$ ipython --no-banner

In [1]: import numpy as np

In [2]: np.set_printoptions(precision=2, suppress=True, linewidth=200, legacy="1.25")

In [3]: tidy = lambda a: np.round(a, 2) + 0

In [4]: cent = np.array([[0, 5, 1, 4, -2, -1, 2, 3],
   ...:     [-4, -5, 2, -4, 1, 0, -3, 0],
   ...:     [5, -1, -3, -5, -4, 1, -3, 4],
   ...:     [-4, 5, 4, 2, 5, -3, -4, 2],
   ...:     [4, 4, -2, -4, 2, -2, -5, -1],
   ...:     [3, -4, 0, -1, 1, 5, 1, -3],
   ...:     [-4, 3, 0, -5, -3, 3, 3, 4],
   ...:     [0, 4, 5, -3, 2, -4, -3, -5]])

In [5]: rng = np.random.default_rng(916)

In [6]: arr = (rng.random((44, 8)) < 0.25) @ cent

In [7]: arr
Out[7]: 
array([[  3,   1,   1,   3,  -1,   4,   3,   0],
       [  0,   4,   5,  -3,   2,  -4,  -3,  -5],
       [  3,  -4,   0,  -1,   1,   5,   1,  -3],
       [  0,   0,   0,   0,   0,   0,   0,   0],
       [  0,   5,   1,   4,  -2,  -1,   2,   3],
       [ -4,   5,   4,   2,   5,  -3,  -4,   2],
       [  0,   0,   0,   0,   0,   0,   0,   0],
       [  0,   4,   5,  -3,   2,  -4,  -3,  -5],
       [  4,   8,   3,  -7,   4,  -6,  -8,  -6],
       [ -5,   9,   5,   0,   1,   4,   2,   6],
       [  5,  -1,  -3,  -5,  -4,   1,  -3,   4],
       [  1,  -6,  -1,  -9,  -3,   1,  -6,   4],
       [ -1,   5,   9,  -2,   8,  -2,  -6,  -6],
       [  0,   0,   0,   0,   0,   0,   0,   0],
       [  0,   7,  -2,  -9,  -1,   1,  -2,   3],
       [  0,   4,   5,  -3,   2,  -4,  -3,  -5],
       [  5,   6,  -5, -14,  -5,   2,  -5,   7],
       [ -4,   6,   5, -16,   2,  -3,  -8,  -2],
       [  0,  11,   3, -12,   1,  -3,  -5,  -2],
       [ -4,   2,   0, -13,   0,   1,  -5,   3],
       [ -4,   5,   4,   2,   5,  -3,  -4,   2],
       [ -8,   0,   6,  -2,   6,  -3,  -7,   2],
       [  5,  -1,  -3,  -5,  -4,   1,  -3,   4],
       [ -4,  -5,   2,  -4,   1,   0,  -3,   0],
       [  0,  14,   3,   2,   5,  -6,  -7,   4],
       [ -1,   4,   1,  -2,  -4,   7,   6,   4],
       [  0,   0,   0,   0,   0,   0,   0,   0],
       [  0,  -1,   0,  -8,   3,  -2,  -8,  -1],
       [ -4,  -1,   7,  -7,   3,  -4,  -6,  -5],
       [  1,   2,  -3, -10,  -7,   4,   0,   8],
       [  0,   0,   0,   0,   0,   0,   0,   0],
       [  3,   5,   2,  -3,   8,   0,  -8,  -2],
       [ -4,   8,   1,  -1,  -5,   2,   5,   7],
       [  4,   4,  -2,  -4,   2,  -2,  -5,  -1],
       [  0,   0,   0,   0,   0,   0,   0,   0],
       [  4,   9,  -1,   0,   0,  -3,  -3,   2],
       [  5,  13,   0,  -3,   1,  -5, -10,   8],
       [ -3,  -1,   3,  -7,   2,  -2, -10,   6],
       [  3,   5,   6,   0,   1,   0,   0,  -5],
       [ -1,   4,   1,  -2,  -4,   7,   6,   4],
       [  0,   3,   5, -11,   5,  -6, -11,  -6],
       [  4,   4,  -2,  -4,   2,  -2,  -5,  -1],
       [  4,  13,   4,  -3,   2,  -7,  -6,  -3],
       [  4,   4,  -2,  -4,   2,  -2,  -5,  -1]])

In [8]: # rows 3 and 6 are equal

In [9]: q, V = np.linalg.qr(arr[:, :6])[0], np.linalg.qr(arr[:, 6:])[0]

In [10]: s = np.linalg.svd(q.T @ V, compute_uv=False)

In [11]: tidy(np.degrees(np.arccos(s.clip(0, 1))))
Out[11]: array([ 1.7 , 45.72])

In [12]: np.linalg.cond(arr) > 100
Out[12]: False

In [13]: tidy(np.abs(np.linalg.svd(arr)[2][-1]))
Out[13]: array([0.32, 0.16, 0.18, 0.27, 0.47, 0.37, 0.54, 0.35])

In [14]: cent = arr[[22, 15]].astype(float)

In [15]: for _ in range(7):
    ...:     idx = np.linalg.norm(arr[:, None] - cent, axis=-1).argmin(axis=1)
    ...:     cent = np.array([arr[idx == j].mean(axis=0) for j in range(2)])
    ...: 

In [16]: idx
Out[16]: array([0, 1, 0, 0, 0, 1, 0, 1, 1, 0, 0, 0, 1, 0, 0, 1, 0, 1, 1, 0, 1, 1, 0, 0, 1, 0, 0, 1, 1, 0, 0, 1, 0, 1, 0, 1, 1, 1, 1, 0, 1, 1, 1, 1])

In [17]: np.bincount(idx)
Out[17]: array([21, 23])

In [18]: np.abs(cent[1] - cent[0]).argmax()
Out[18]: 6

In [19]: Xs = (arr - arr.mean(axis=0)) / arr.std(axis=0)

In [20]: tidy(Xs.std(axis=0))
Out[20]: array([1., 1., 1., 1., 1., 1., 1., 1.])

In [21]: np.argwhere(np.abs(Xs) > 2)
Out[21]: 
array([[11,  1],
       [12,  2],
       [12,  4],
       [16,  2],
       [16,  3],
       [17,  3],
       [21,  0],
       [24,  1],
       [25,  5],
       [25,  6],
       [29,  4],
       [31,  4],
       [36,  1],
       [39,  5],
       [39,  6],
       [42,  1]])

In [22]: beta = np.linalg.lstsq(np.delete(Xs, 4, axis=1), Xs[:, 4])[0]

In [23]: tidy(1 - np.var(Xs[:, 4] - np.delete(Xs, 4, axis=1) @ beta))
Out[23]: 1.0

In [24]: mat = np.loadtxt("block13.csv", delimiter=",")

In [25]: mat
Out[25]: 
array([[  3.78,  -4.28,  -4.1 ,  -4.88, -10.93,  13.68,   0.01,  10.52,  -0.31,  -6.4 ,  -9.12,  -4.74],
       [  4.99,   0.92,  -4.57,  -3.78,  -2.51,   7.98,   0.32,   4.72,  -5.5 ,  -3.19,  -7.1 ,  -7.04],
       [  1.01,  -1.57,  -4.64,  -3.82,  -7.81,   7.34,   3.17,   7.28,   5.48,  -0.12,  -3.93,  -0.36],
       [  3.76,  -4.21,  -1.15,  -2.8 ,  -7.29,  11.03,  -2.76,   7.16,  -4.68,  -7.86,  -8.03,  -5.51],
       [  1.96,  -6.12,   1.79,  -1.01,  -7.48,   9.24,  -4.18,   6.04,  -3.69,  -8.99,  -5.99,  -3.06],
       [  0.19,  -5.04,  -0.36,  -1.85,  -8.61,   7.62,  -0.53,   6.68,   2.95,  -4.43,  -3.83,   0.27],
       [  4.16,   0.67,  -8.63,  -6.42,  -7.77,  11.06,   4.4 ,   9.29,   2.26,  -0.3 ,  -7.84,  -4.86],
       [  0.34,  -1.78,  -2.63,  -2.41,  -5.88,   5.02,   1.91,   5.13,   4.27,  -0.33,  -2.43,   0.19],
       [  0.98,  -1.54,  -4.6 ,  -3.8 ,  -7.76,   7.31,   3.33,   7.23,   5.4 ,  -0.15,  -3.98,  -0.35],
       [  1.74,  -1.27,  -0.69,  -1.23,  -2.54,   4.34,  -1.05,   2.69,  -2.32,  -3.01,  -3.41,  -2.51],
       [  6.1 ,   0.42,  -5.88,  -5.04,  -4.69,  11.22,   0.46,   7.26,  -6.08,  -4.53,  -9.55,  -8.6 ],
       [  4.24,  -1.45,   0.01,  -1.35,  -1.26,   6.78,  -3.79,   2.67,  -9.4 ,  -7.  ,  -6.42,  -6.92],
       [  2.63,  -0.48,  -7.93,  -6.11,  -9.54,  10.63,   5.26,   9.87,   6.04,   0.56,  -6.46,  -2.27],
       [  5.16,  -0.58,  -4.35,  -4.18,  -4.91,  10.37,  -0.3 ,   6.58,  -5.61,  -5.01,  -8.57,  -7.45],
       [  6.82,   0.6 ,  -4.94,  -4.51,  -2.96,  10.87,  -1.07,   5.99,  -9.42,  -5.8 , -10.08, -10.03],
       [  3.3 ,  -0.13,  -1.19,  -1.49,  -0.74,   4.83,  -1.68,   2.19,  -6.12,  -3.81,  -4.69,  -5.1 ],
       [  5.79,   1.99,  -6.11,  -4.63,  -2.4 ,   8.81,   1.08,   5.33,  -5.98,  -2.66,  -8.2 ,  -8.16],
       [  6.64,  -0.3 ,  -5.26,  -5.03,  -5.1 ,  12.33,  -0.76,   7.51,  -7.75,  -6.14, -10.43,  -9.47],
       [  1.74,  -3.85,  -3.74,  -4.1 , -10.42,  10.78,   1.3 ,   9.35,   3.64,  -3.65,  -6.33,  -1.62],
       [  4.26,   0.81,  -2.68,  -2.33,  -0.57,   5.66,  -0.92,   2.67,  -6.57,  -3.2 ,  -5.74,  -6.32],
       [  1.68,  -7.08,   1.43,  -1.43,  -9.42,  10.56,  -4.  ,   7.51,  -2.08,  -9.21,  -6.49,  -2.51],
       [  3.07,  -1.06,  -4.51,  -4.  ,  -6.27,   8.89,   1.33,   6.88,  -0.08,  -2.62,  -6.3 ,  -3.84],
       [  0.4 ,  -4.23,  -2.88,  -3.34, -10.15,   8.85,   1.74,   8.42,   5.82,  -2.52,  -4.42,   0.34],
       [  4.48,  -4.18,  -3.09,  -4.19,  -9.19,  13.27,  -1.59,   9.29,  -3.61,  -7.69,  -9.51,  -6.06],
       [  0.86,  -2.25,   0.75,  -0.3 ,  -2.61,   3.44,  -1.85,   2.12,  -1.9 ,  -3.43,  -2.39,  -1.4 ],
       [  3.71,   1.62,  -3.25,  -2.5 ,  -0.28,   4.66,   0.31,   2.4 ,  -4.81,  -1.8 ,  -4.79,  -5.41],
       [  4.67,  -3.25,  -2.61,  -3.69,  -7.23,  11.95,  -1.88,   7.81,  -5.18,  -7.49,  -8.91,  -6.52],
       [  5.09,   1.81,  -7.16,  -5.37,  -4.06,   9.36,   2.56,   6.6 ,  -2.73,  -1.35,  -7.8 ,  -6.83],
       [  4.15,  -5.06,  -3.42,  -4.7 , -11.18,  14.76,  -1.18,  10.77,  -2.03,  -8.1 , -10.08,  -5.52],
       [  2.15,  -2.09,  -3.05,  -3.09,  -6.44,   8.06,   0.58,   6.32,   0.45,  -3.05,  -5.37,  -2.7 ],
       [  3.26,  -3.55,  -1.92,  -2.91,  -7.06,  10.06,  -1.59,   6.92,  -3.  ,  -6.24,  -7.16,  -4.47],
       [ -0.11,  -3.4 ,  -0.61,  -1.31,  -6.29,   5.13,   0.11,   4.79,   3.15,  -2.51,  -2.29,   0.61],
       [ -0.97,  -4.54,  -1.99,  -2.44, -10.  ,   7.  ,   1.97,   7.5 ,   7.96,  -1.5 ,  -2.55,   2.6 ],
       [  2.31,   1.34,  -2.42,  -1.67,  -0.12,   2.75,   0.49,   1.53,  -2.73,  -0.62,  -2.79,  -3.29],
       [  3.2 ,   2.31,  -3.92,  -2.6 ,   0.07,   3.66,   1.36,   2.03,  -3.18,  -0.12,  -3.84,  -4.57],
       [  5.36,   0.18,  -6.9 ,  -5.76,  -6.39,  11.75,   1.84,   8.36,  -2.84,  -3.23,  -9.16,  -7.33],
       [  4.41,   1.71,  -5.3 ,  -3.8 ,  -2.2 ,   6.96,   1.5 ,   4.5 ,  -3.86,  -1.52,  -6.22,  -6.09],
       [  3.33,   3.13,  -6.29,  -4.09,  -1.66,   5.  ,   3.51,   3.82,  -0.42,   1.78,  -4.5 ,  -4.35],
       [  6.36,  -1.22,  -5.68,  -5.5 ,  -7.08,  13.75,  -0.25,   9.05,  -6.21,  -6.35, -11.07,  -8.88],
       [  3.54,  -5.12,  -1.62,  -3.34,  -9.3 ,  12.42,  -2.24,   8.71,  -3.07,  -8.19,  -8.49,  -4.83],
       [  2.33,  -4.56,  -0.29,  -1.93,  -7.18,   9.07,  -2.38,   6.27,  -2.5 ,  -6.91,  -6.13,  -3.3 ],
       [ -0.3 ,  -0.88,  -0.34,  -0.58,  -1.99,   1.39,   0.3 ,   1.54,   1.51,  -0.29,  -0.5 ,   0.52],
       [  1.98,  -0.37,  -0.25,  -0.7 ,  -0.53,   2.81,  -1.4 ,   1.27,  -3.94,  -2.76,  -2.84,  -3.05]])

In [26]: D = np.linalg.norm(mat[:, None] - mat[None], axis=-1)

In [27]: D.shape
Out[27]: (43, 43)

In [28]: tidy(D[:5, :5])
Out[28]: 
array([[ 0.  , 14.62, 14.35,  8.68, 12.5 ],
       [14.62,  0.  , 15.81, 10.67, 14.46],
       [14.35, 15.81,  0.  , 16.83, 17.45],
       [ 8.68, 10.67, 16.83,  0.  ,  6.14],
       [12.5 , 14.46, 17.45,  6.14,  0.  ]])
